$ python -q
>>> import numpy as np
>>> np.set_printoptions(precision=1, suppress=True, linewidth=200)
>>> def rnd(a):
...     return np.round(a, 1) + 0
... 
>>> X = np.load("data.npy")
>>> print(X)
[[4. 1. 0. 0. 0. 0. 0. 0.]
 [0. 4. 1. 0. 0. 0. 0. 0.]
 [0. 0. 4. 1. 0. 0. 0. 0.]
 [0. 0. 0. 4. 1. 0. 0. 0.]
 [0. 0. 0. 0. 4. 1. 0. 0.]
 [0. 0. 0. 0. 0. 4. 1. 0.]
 [0. 0. 0. 0. 0. 0. 4. 1.]
 [0. 0. 0. 0. 0. 0. 0. 4.]]
>>> # triangular, det is the product of the diagonal
>>> def softmax(z):
...     e = np.exp(z - z.max(axis=-1, keepdims=True))
...     return e / e.sum(axis=-1, keepdims=True)
... 
>>> rnd(softmax(X).sum(axis=1))
array([1., 1., 1., 1., 1., 1., 1., 1.])
>>> rnd(softmax(X[7]))
array([0. , 0. , 0. , 0. , 0. , 0. , 0. , 0.9])
>>> att = X @ X.T / np.sqrt(8)
>>> print(rnd(softmax(att + np.triu(np.full(att.shape, -np.inf), 1))))
[[1. 0. 0. 0. 0. 0. 0. 0.]
 [0. 1. 0. 0. 0. 0. 0. 0.]
 [0. 0. 1. 0. 0. 0. 0. 0.]
 [0. 0. 0. 1. 0. 0. 0. 0.]
 [0. 0. 0. 0. 1. 0. 0. 0.]
 [0. 0. 0. 0. 0. 1. 0. 0.]
 [0. 0. 0. 0. 0. 0. 1. 0.]
 [0. 0. 0. 0. 0. 0. 0. 1.]]
>>> rnd(softmax(att))
array([[1., 0., 0., 0., 0., 0., 0., 0.],
       [0., 1., 0., 0., 0., 0., 0., 0.],
       [0., 0., 1., 0., 0., 0., 0., 0.],
       [0., 0., 0., 1., 0., 0., 0., 0.],
       [0., 0., 0., 0., 1., 0., 0., 0.],
       [0., 0., 0., 0., 0., 1., 0., 0.],
       [0., 0., 0., 0., 0., 0., 1., 0.],
       [0., 0., 0., 0., 0., 0., 0., 1.]])
>>> G = X.T @ X
>>> G
array([[16.,  4.,  0.,  0.,  0.,  0.,  0.,  0.],
       [ 4., 17.,  4.,  0.,  0.,  0.,  0.,  0.],
       [ 0.,  4., 17.,  4.,  0.,  0.,  0.,  0.],
       [ 0.,  0.,  4., 17.,  4.,  0.,  0.,  0.],
       [ 0.,  0.,  0.,  4., 17.,  4.,  0.,  0.],
       [ 0.,  0.,  0.,  0.,  4., 17.,  4.,  0.],
       [ 0.,  0.,  0.,  0.,  0.,  4., 17.,  4.],
       [ 0.,  0.,  0.,  0.,  0.,  0.,  4., 17.]])
>>> np.allclose(G, G.T)
True
>>> np.diag(G)
array([16., 17., 17., 17., 17., 17., 17., 17.])
>>> u = np.array([-2, -1, -7]) + 0.5
>>> K = np.eye(3) - 2 * np.outer(u, u) / (u @ u)
>>> rnd(K)
array([[ 0.9,  0. , -0.4],
       [ 0. ,  1. , -0.1],
       [-0.4, -0.1, -0.9]])
>>> # orthonormal columns
>>> [round(float(np.linalg.det(K[:i, :i])), 2) + 0 for i in range(1, 4)]
[0.9, 0.89, -1.0]
>>> np.all(np.linalg.eigvalsh(K) > 0)
np.False_
>>> print(rnd(np.linalg.eigvalsh(K).min()))
-1.0
>>> rng = np.random.default_rng(2861)
>>> mat = np.eye(9, dtype=int)[rng.permutation(9)] * np.array([1, 2, -1, 2, 1, -2, 1, -2, -1])
>>> mat
array([[ 0,  0,  0,  0,  0,  0,  0, -2,  0],
       [ 1,  0,  0,  0,  0,  0,  0,  0,  0],
       [ 0,  2,  0,  0,  0,  0,  0,  0,  0],
       [ 0,  0,  0,  0,  0,  0,  1,  0,  0],
       [ 0,  0,  0,  2,  0,  0,  0,  0,  0],
       [ 0,  0,  0,  0,  0, -2,  0,  0,  0],
       [ 0,  0,  0,  0,  1,  0,  0,  0,  0],
       [ 0,  0, -1,  0,  0,  0,  0,  0,  0],
       [ 0,  0,  0,  0,  0,  0,  0,  0, -1]])
>>> # 4 blocks once reordered
>>> mat.T @ mat
array([[1, 0, 0, 0, 0, 0, 0, 0, 0],
       [0, 4, 0, 0, 0, 0, 0, 0, 0],
       [0, 0, 1, 0, 0, 0, 0, 0, 0],
       [0, 0, 0, 4, 0, 0, 0, 0, 0],
       [0, 0, 0, 0, 1, 0, 0, 0, 0],
       [0, 0, 0, 0, 0, 4, 0, 0, 0],
       [0, 0, 0, 0, 0, 0, 1, 0, 0],
       [0, 0, 0, 0, 0, 0, 0, 4, 0],
       [0, 0, 0, 0, 0, 0, 0, 0, 1]])
>>> rnd(np.linalg.svd(mat, compute_uv=False))
array([2., 2., 2., 2., 1., 1., 1., 1., 1.])
